In [1]: import numpy as np

In [2]: import numpy.linalg as la

In [3]: np.set_printoptions(suppress=True, linewidth=120)

In [4]: m1 = np.arange(91).reshape(13, 7) + -1

In [5]: print(m1)
[[-1  0  1  2  3  4  5]
 [ 6  7  8  9 10 11 12]
 [13 14 15 16 17 18 19]
 [20 21 22 23 24 25 26]
 [27 28 29 30 31 32 33]
 [34 35 36 37 38 39 40]
 [41 42 43 44 45 46 47]
 [48 49 50 51 52 53 54]
 [55 56 57 58 59 60 61]
 [62 63 64 65 66 67 68]
 [69 70 71 72 73 74 75]
 [76 77 78 79 80 81 82]
 [83 84 85 86 87 88 89]]

In [6]: out = np.array([[2, 0], [-2, 0], [1, 0], [3, 1], [-1, 3], [-3, 0], [-1, -2]])

In [7]: print(la.matrix_rank(m1 @ out))
2

In [8]: print(la.matrix_rank(np.vstack([m1, out.T])))
4

In [9]: print(np.vstack([m1, out.T]).shape)
(15, 7)

In [10]: print(np.einsum("ik,kj->ji", m1, out))
[[-15 -22 -29 -36 -43 -50 -57 -64 -71 -78 -85 -92 -99]
 [  1  15  29  43  57  71  85  99 113 127 141 155 169]]

In [11]: print(la.matrix_rank(m1, rtol=0.1))
1

In [12]: print(np.argsort(-la.norm(m1, axis=0).round(6), kind="stable")[:3])
[6 5 4]

In [13]: print([round(float(x), 2) for x in la.svd(m1, compute_uv=False)[:3]])
[488.74, 9.75, 0.0]

In [14]: f = np.array([0, 1])

In [15]: print(np.array([np.convolve(row, f, "same") for row in m1]))
[[ 0 -1  0  1  2  3  4]
 [ 0  6  7  8  9 10 11]
 [ 0 13 14 15 16 17 18]
 [ 0 20 21 22 23 24 25]
 [ 0 27 28 29 30 31 32]
 [ 0 34 35 36 37 38 39]
 [ 0 41 42 43 44 45 46]
 [ 0 48 49 50 51 52 53]
 [ 0 55 56 57 58 59 60]
 [ 0 62 63 64 65 66 67]
 [ 0 69 70 71 72 73 74]
 [ 0 76 77 78 79 80 81]
 [ 0 83 84 85 86 87 88]]

In [16]: print(np.cross(m1[6, :3], m1[9, :3]))
[-21  42 -21]

In [17]: print(np.correlate(m1[6], m1[9], "full"))
[ 2788  5603  8444 11310 14200 17113 20048 17239 14410 11562  8696  5813  2914]

In [18]: J = np.load("layer5.npy")

In [19]: print(J)
[[ 1  0  0  0  0  0  0]
 [ 0  1  0  0  0  0  0]
 [-5  7  1  0  0  0  0]
 [ 1 -8  1  1  0  0  0]
 [-5 -7  0  8  1  0  0]
 [-9 -1  2  9 -7  1  0]
 [-4 -3 -1 -3  7  5  1]]

In [20]: print(np.argsort(-la.norm(J, axis=0).round(6), kind="stable")[:3])
[1 3 0]

In [21]: print(np.round(la.norm(J, 2) / la.norm(J), 2))
0.71

In [22]: print(la.cond(J) > 100)
True

In [23]: print(la.matrix_rank(J, rtol=0.1))
4

In [24]: f = np.array([1, 0])

In [25]: print(np.array([np.convolve(row, f, "same") for row in J]))
[[ 1  0  0  0  0  0  0]
 [ 0  1  0  0  0  0  0]
 [-5  7  1  0  0  0  0]
 [ 1 -8  1  1  0  0  0]
 [-5 -7  0  8  1  0  0]
 [-9 -1  2  9 -7  1  0]
 [-4 -3 -1 -3  7  5  1]]

In [26]: print(np.cross(J[4, :3], J[3, :3]))
[-7  5 47]

In [27]: print(np.convolve(J[4], f))
[-5 -7  0  8  1  0  0  0]

In [28]: print(np.polyval(f, J[4]))
[-5 -7  0  8  1  0  0]

In [29]: print(np.correlate(J[4], J[3], "full"))
[  0   0   0  -5 -12  33  59   2 -63   0   1   0   0]

In [30]: J[:, 7]
---------------------------------------------------------------------------
IndexError                                Traceback (most recent call last)
Cell In[30], line 1
----> 1 J[:, 7]

IndexError: index 7 is out of bounds for axis 1 with size 7

In [31]: print(np.round(la.norm(J), 2))
24.7

In [32]: print(J - J[0])
[[  0   0   0   0   0   0   0]
 [ -1   1   0   0   0   0   0]
 [ -6   7   1   0   0   0   0]
 [  0  -8   1   1   0   0   0]
 [ -6  -7   0   8   1   0   0]
 [-10  -1   2   9  -7   1   0]
 [ -5  -3  -1  -3   7   5   1]]

In [33]: print(np.abs(J).max())
9

In [34]: print(la.matrix_rank(J))
7

In [35]: print(J.sum(axis=1))
[ 1  1  3 -5 -3 -5  2]

In [36]: print(np.count_nonzero(J))
26

In [37]: print(J @ J)
[[  1   0   0   0   0   0   0]
 [  0   1   0   0   0   0   0]
 [-10  14   1   0   0   0   0]
 [ -3  -9   2   1   0   0   0]
 [ -2 -78   8  16   1   0   0]
 [ 16 -11  13 -38 -14   1   0]
 [-86 -43   5  95 -21  10   1]]

In [38]: mat = np.load("out10.npy")

In [39]: print(mat)
[[  96   -1    4   -4   -4    2   -5   -5    2   -4]
 [  -4  181    5    4    5    4   -1    3   -5    2]
 [   5    1  145    0   -5    1   -5   -3   -3   -1]
 [  -1   -5    3   58    1    5    5   -1    5    5]
 [   1   -2   -3    2 -141   -1   -2    2    0    4]
 [   4    1    4   -3    5  185   -1    3    4    4]
 [   2   -4    5   -5   -2    1  -96   -3   -5   -4]
 [  -5    0    0    2    3    2   -3   39    5   -4]
 [  -1   -5    0    1    1    5    3    2  162   -1]
 [  -1    0   -5    5    5   -3   -5   -2    2   35]]

In [40]: print(np.trace(mat))
664

In [41]: print(np.round(np.abs(la.eigvals(mat)).max(), 2))
186.1

In [42]: la.determinant(mat)
---------------------------------------------------------------------------
AttributeError                            Traceback (most recent call last)
Cell In[42], line 1
----> 1 la.determinant(mat)

AttributeError: module 'numpy.linalg' has no attribute 'determinant'

In [43]: print(la.matrix_power(mat, 2))
[[ 9265  -233   962  -637   138   553     8  -661   489  -520]
 [-1080 32773  1612   986   231  1450  -118   672 -1678   496]
 [ 1209   367 21049   -18   -37   326  -257  -570  -904  -179]
 [  -93 -1233   597  3338   -77  1208  -209  -114  1114   459]
 [  -76   -87   -46  -141 19909   -53   471  -213    55  -423]
 [ 1123   355  1292  -696   221 34234  -172   659  1392   855]
 [   72  -282   248   128   387    40  9177   136  -365   211]
 [ -673   -22   -10   214  -283   479   233  1583  1020  -239]
 [ -221 -1728    11   175    21  1727   205   401 26285  -194]
 [ -170   -32  -941   511  -505  -646   365  -113   435  1293]]

In [44]: print(np.allclose(mat @ mat.T, mat.T @ mat))
False

In [45]: print(np.allclose(mat, mat.T))
False
